In [1]: import numpy as np

In [2]: from numpy import linalg as LA

In [3]: np.set_printoptions(suppress=True, linewidth=200)

In [4]: F = np.load("dump.npy")

In [5]: F
Out[5]: 
array([[ 1,  0,  0,  0],
       [ 2,  1,  0,  0],
       [-5,  3,  1,  0],
       [-3,  1,  4,  1]])

In [6]: # triangular: eigenvalues sit on the diagonal

In [7]: other = F / LA.norm(F, axis=1, keepdims=True)

In [8]: C2 = other @ other.T

In [9]: C2.round(3)
Out[9]: 
array([[ 1.   ,  0.894, -0.845, -0.577],
       [ 0.894,  1.   , -0.529, -0.43 ],
       [-0.845, -0.529,  1.   ,  0.716],
       [-0.577, -0.43 ,  0.716,  1.   ]])

In [10]: C2[2].round(3)
Out[10]: array([-0.845, -0.529,  1.   ,  0.716])

In [11]: (np.abs(C2) > 0.9).astype(int)
Out[11]: 
array([[1, 0, 0, 0],
       [0, 1, 0, 0],
       [0, 0, 1, 0],
       [0, 0, 0, 1]])

In [12]: print((C2 - 2 * np.eye(4)).round(6).argmax(axis=1))
[1 0 3 2]

In [13]: print(np.round(LA.norm(other, axis=1), 3))
[1. 1. 1. 1.]

In [14]: LA.matrix_power(F - np.diag(np.diag(F)), 4)
Out[14]: 
array([[0, 0, 0, 0],
       [0, 0, 0, 0],
       [0, 0, 0, 0],
       [0, 0, 0, 0]])

In [15]: round(LA.det(F.T), 3)
Out[15]: np.float64(1.0)

In [16]: data = np.load("data.npy")

In [17]: data
Out[17]: 
array([[-4.411,  7.516, -4.905],
       [ 1.539, -6.171,  7.716],
       [ 6.526,  2.301,  7.219],
       [ 5.352,  1.246,  8.355],
       [-3.667,  3.834,  8.477],
       [ 0.906,  8.907, -4.454],
       [-7.972,  5.751,  1.834],
       [-2.851, -9.581, -0.281],
       [ 2.303, -0.614, -9.712],
       [ 4.025, -9.143, -0.455],
       [-7.463,  2.524,  6.159],
       [-2.652, -8.717, -4.121],
       [-2.817,  6.822, -6.747],
       [ 2.059,  8.243, -5.274]])

In [18]: vec = np.array([1, 1, 0])

In [19]: y = data @ vec

In [20]: np.round(LA.solve(data.T @ data, data.T @ y), 3) + 0
Out[20]: array([1., 1., 0.])

In [21]: rng = np.random.default_rng(53)

In [22]: y = y + 0.02 * rng.normal(size=14)

In [23]: y.round(3)
Out[23]: array([  3.107,  -4.648,   8.845,   6.579,   0.144,   9.823,  -2.195, -12.406,   1.716,  -5.11 ,  -4.946, -11.357,   4.017,  10.303])

In [24]: beta, *_ = LA.lstsq(data, y)

In [25]: beta.round()
Out[25]: array([ 1.,  1., -0.])

In [26]: print([round(float(LA.norm(LA.solve(data.T @ data + lam * np.eye(3), data.T @ y))), 2) for lam in (0, 1, 10, 100)])
[1.41, 1.41, 1.37, 1.08]

In [27]: beta.round(3)
Out[27]: array([ 1.   ,  1.   , -0.002])

In [28]: Xs = (data - data.mean(axis=0)) / data.std(axis=0)

In [29]: Xs.std(axis=0)
Out[29]: array([1., 1., 1.])

In [30]: np.argwhere(np.abs(Xs) > 2)
Out[30]: array([], shape=(0, 2), dtype=int64)

In [31]: beta = LA.lstsq(np.delete(Xs, 0, axis=1), Xs[:, 0])[0]

In [32]: np.abs(beta).argmax()
Out[32]: np.int64(0)

In [33]: np.round(1 - np.var(Xs[:, 0] - np.delete(Xs, 0, axis=1) @ beta), 3)
Out[33]: np.float64(0.036)

In [34]: hat = np.triu(np.array([[-2, -3, -1, 2], [-2, -1, -1, 0], [-1, 3, 3, -2], [-3, 1, -1, -2]]), 1) + np.eye(4)

In [35]: other = hat @ F @ LA.inv(hat)

In [36]: np.round(np.poly(other), 3)
Out[36]: array([ 1., -4.,  6., -4.,  1.])

In [37]: np.trace(other), np.trace(F)
Out[37]: (np.float64(4.0), np.int64(4))

In [38]: LA.matrix_rank(other)
Out[38]: np.int64(4)

In [39]: other
Out[39]: 
array([[ -6., -22., -21., -28.],
       [  7.,  19.,  25.,  36.],
       [  1.,   4.,  -2.,  -8.],
       [ -3.,  -8.,  -7.,  -7.]])

In [40]: dist = LA.norm(data[:, None] - data[None], axis=-1)

In [41]: dist.mean(axis=1).argmax()
Out[41]: np.int64(9)

In [42]: np.unravel_index(dist.round(6).argmax(), dist.shape)
Out[42]: (np.int64(1), np.int64(12))

In [43]: dist[1].round(6).argsort(kind="stable")[:4]
Out[43]: array([1, 3, 9, 7])

In [44]: LA.matrix_rank(dist ** 2)
Out[44]: np.int64(5)

In [45]: W0 = np.loadtxt("sample3.csv", delimiter=",")

In [46]: W0
Out[46]: 
array([[3., 2., 0.],
       [2., 6., 1.],
       [0., 1., 2.]])

In [47]: O = W0.astype(float).copy()

In [48]: for j in range(3):
    ...:     O[:, j] -= O[:, :j] @ (O[:, :j].T @ O[:, j])
    ...:     O[:, j] /= LA.norm(O[:, j])
    ...: 

In [49]: O.round(3)
Out[49]: 
array([[ 0.832, -0.537,  0.138],
       [ 0.555,  0.806, -0.208],
       [ 0.   ,  0.249,  0.968]])

In [50]: np.round(O.T @ O, 3) + 0
Out[50]: 
array([[1., 0., 0.],
       [0., 1., 0.],
       [0., 0., 1.]])

In [51]: np.round(O.T @ W0, 3) + 0
Out[51]: 
array([[3.606, 4.992, 0.555],
       [0.   , 4.01 , 1.305],
       [0.   , 0.   , 1.729]])

In [52]: vals, evecs = LA.eig(W0)

In [53]: print(np.round(W0 @ evecs[:, 0] - vals[0] * evecs[:, 0], 3) + 0)
[0. 0. 0.]

In [54]: O, evecs = LA.qr(W0[:, :2])[0], LA.qr(W0[:, 2:])[0]

In [55]: sig = LA.svd(O.T @ evecs, compute_uv=False)

In [56]: np.round(np.degrees(np.arccos(sig.clip(0, 1))), 3)
Out[56]: array([50.657])

In [57]: (sig > 0.9).sum()
Out[57]: np.int64(0)

In [58]: print(np.round(LA.norm(O @ O.T - evecs @ evecs.T, 2), 3))
1.0

In [59]: J = np.array([[0.0, 2.0], [2.0, 0.0]])

In [60]: J
Out[60]: 
array([[0., 2.],
       [2., 0.]])

In [61]: # symmetric

In [62]: [round(float(LA.det(J[:i, :i])), 2) + 0 for i in range(1, 3)]
Out[62]: [0.0, -4.0]

In [63]: print(np.all(LA.eigvalsh(J) > 0))
False

In [64]: vals, evecs = LA.eig(J)

In [65]: np.round(np.sort(LA.eigvals(J @ J)), 3)
Out[65]: array([4., 4.])

In [66]: print(np.round(np.sort(LA.eigvals(LA.inv(J))), 3))
[-0.5  0.5]

In [67]: print(np.round(np.sort(LA.eigvals(J.T)), 3))
[-2.  2.]

In [68]: np.prod(vals)
Out[68]: np.float64(-4.0)

In [69]: u, r1 = J[1], J[0]

In [70]: print(u @ r1)
0.0

In [71]: u @ u
Out[71]: np.float64(4.0)

In [72]: pr = (u @ r1) / (u @ u) * u

In [73]: pr
Out[73]: array([0., 0.])

In [74]: LA.matrix_rank(np.outer(u, r1))
Out[74]: np.int64(1)

In [75]: np.outer(u, r1)
Out[75]: 
array([[0., 4.],
       [0., 0.]])

In [76]: np.round(LA.norm(u + r1) ** 2 + LA.norm(u - r1) ** 2, 3)
Out[76]: np.float64(16.0)

In [77]: r1 - pr
Out[77]: array([0., 2.])

In [78]: print((r1 - pr) @ u)
0.0

In [79]: vals, evecs = LA.eigh(J)

In [80]: np.round(evecs.T @ evecs, 3) + 0
Out[80]: 
array([[1., 0.],
       [0., 1.]])

In [81]: vals.sum(), np.trace(J)
Out[81]: (np.float64(0.0), np.float64(0.0))

In [82]: print(np.round(evecs @ np.diag(vals) @ evecs.T, 3) + 0)
[[0. 2.]
 [2. 0.]]

In [83]: np.round(LA.eigvalsh(J @ J), 3)
Out[83]: array([4., 4.])

In [84]: np.round(evecs.T @ J @ evecs, 3) + 0
Out[84]: 
array([[-2.,  0.],
       [ 0.,  2.]])

In [85]: np.unique(vals.round(6) + 0, return_counts=True)[1]
Out[85]: array([1, 1])

In [86]: (vals > 1e-8).sum(), (vals < -1e-8).sum()
Out[86]: (np.int64(1), np.int64(1))

In [87]: feats = np.load("w.npy")

In [88]: print(feats)
[[ 0 -1  2  5]
 [ 1  0  0  4]
 [-2  0  0 -2]
 [-5 -4  2  0]]

In [89]: (feats - feats.T) / 2
Out[89]: 
array([[ 0., -1.,  2.,  5.],
       [ 1.,  0.,  0.,  4.],
       [-2.,  0.,  0., -2.],
       [-5., -4.,  2.,  0.]])

In [90]: np.round(LA.det(feats), 3)
Out[90]: np.float64(36.0)

In [91]: feats @ feats
Out[91]: 
array([[-30, -20,  10,  -8],
       [-20, -17,  10,   5],
       [ 10,  10,  -8, -10],
       [ -8,   5, -10, -45]])

In [92]: LA.matrix_power(feats, 3)
Out[92]: 
array([[   0,   62,  -76, -250],
       [ -62,    0,  -30, -188],
       [  76,   30,    0,  106],
       [ 250,  188, -106,    0]])

In [93]: print(np.allclose(feats @ feats.T, feats.T @ feats))
True

In [94]: print(np.allclose(feats, feats.T))
False

In [95]: np.trace(feats)
Out[95]: np.int64(0)

In [96]: round(LA.det(feats[::-1]), 3)
Out[96]: np.float64(36.0)

In [97]: round(LA.det(2 * feats), 3), round(float(LA.det(feats)), 3)
Out[97]: (np.float64(576.0), 36.0)

In [98]: np.einsum("ij,ji->", feats, feats)
Out[98]: np.int64(-100)

In [99]: np.einsum("ii->", feats)
Out[99]: np.int64(0)

In [100]: feats[3] @ feats[2]
Out[100]: np.int64(10)

In [101]: np.round(LA.norm(feats[3] - feats[2]), 3)
Out[101]: np.float64(5.745)

In [102]: X = np.load("a.npy")

In [103]: X
Out[103]: 
array([[ 13.,   0.,  -9.],
       [ -2.,   5.,   1.],
       [ 18.,   0., -14.]])

In [104]: np.poly(X)
Out[104]: array([  1.,  -4., -25., 100.])

In [105]: np.round(LA.det(X.T), 3)
Out[105]: np.float64(-100.0)

In [106]: print(round(LA.det(2 * X), 3), round(float(LA.det(X)), 3))
-800.0 -100.0

In [107]: round(float(LA.det(X[::-1])), 3)
Out[107]: 100.0

In [108]: u, r1 = X[1], X[2]

In [109]: u @ u
Out[109]: np.float64(30.0)

In [110]: u @ r1
Out[110]: np.float64(-50.0)

In [111]: pr = (u @ r1) / (u @ u) * u

In [112]: pr.round(3)
Out[112]: array([ 3.333, -8.333, -1.667])

In [113]: print(LA.matrix_rank(np.outer(u, r1)))
1

In [114]: round(float((r1 - pr) @ u), 3)
Out[114]: 0.0

In [115]: print(np.outer(u, r1))
[[-36.  -0.  28.]
 [ 90.   0. -70.]
 [ 18.   0. -14.]]

In [116]: O, evecs = LA.qr(X[:, :1])[0], LA.qr(X[:, 1:])[0]

In [117]: sig = LA.svd(O.T @ evecs, compute_uv=False)

In [118]: (sig > 0.9).sum()
Out[118]: np.int64(1)

In [119]: sig.round(3)
Out[119]: array([0.999])

In [120]: m1 = np.array([[1, 0, 0], [0, 1, 0], [1, -2, 1]])

In [121]: # triangular

In [122]: W1 = np.array([[-6, -9], [7, -6], [-3, -8]])

In [123]: beta = np.array([3, 6])

In [124]: H = np.maximum(m1 @ W1 + beta, 0)

In [125]: print((H > 0).astype(int))
[[0 0]
 [1 0]
 [0 1]]

In [126]: cent = np.array([[1, 3], [2, 3]])

In [127]: (H @ cent).round(6).argmax(axis=1)
Out[127]: array([0, 1, 1])

In [128]: O, r_ = LA.qr(X)

In [129]: np.round(O.T @ O, 3) + 0
Out[129]: 
array([[1., 0., 0.],
       [0., 1., 0.],
       [0., 0., 1.]])

In [130]: round(float(np.trace(O @ O.T)), 3)
Out[130]: 3.0

In [131]: np.round(np.abs(np.diag(r_)), 3)
Out[131]: array([22.293,  4.98 ,  0.901])

In [132]: round(float(abs(r_[0, 0])), 3), np.round(LA.norm(X[:, 0]), 3)
Out[132]: (22.293, np.float64(22.293))

In [133]: r_.round(3)
Out[133]: 
array([[-22.293,   0.449,  16.642],
       [  0.   ,  -4.98 ,   0.495],
       [  0.   ,   0.   ,  -0.901]])

In [134]: lab = rng.permutation(3)

In [135]: lab
Out[135]: array([0, 1, 2])

In [136]: other = m1[lab][:, lab]

In [137]: print(np.diag(other))
[1 1 1]

In [138]: np.trace(other)
Out[138]: np.int64(3)

In [139]: u = np.array([5, -5])

In [140]: np.array([np.convolve(row, u, "same") for row in m1])
Out[140]: 
array([[  5,  -5,   0],
       [  0,   5,  -5],
       [  5, -15,  15]])

In [141]: np.cross(m1[1, :3], m1[0, :3])
Out[141]: array([ 0,  0, -1])
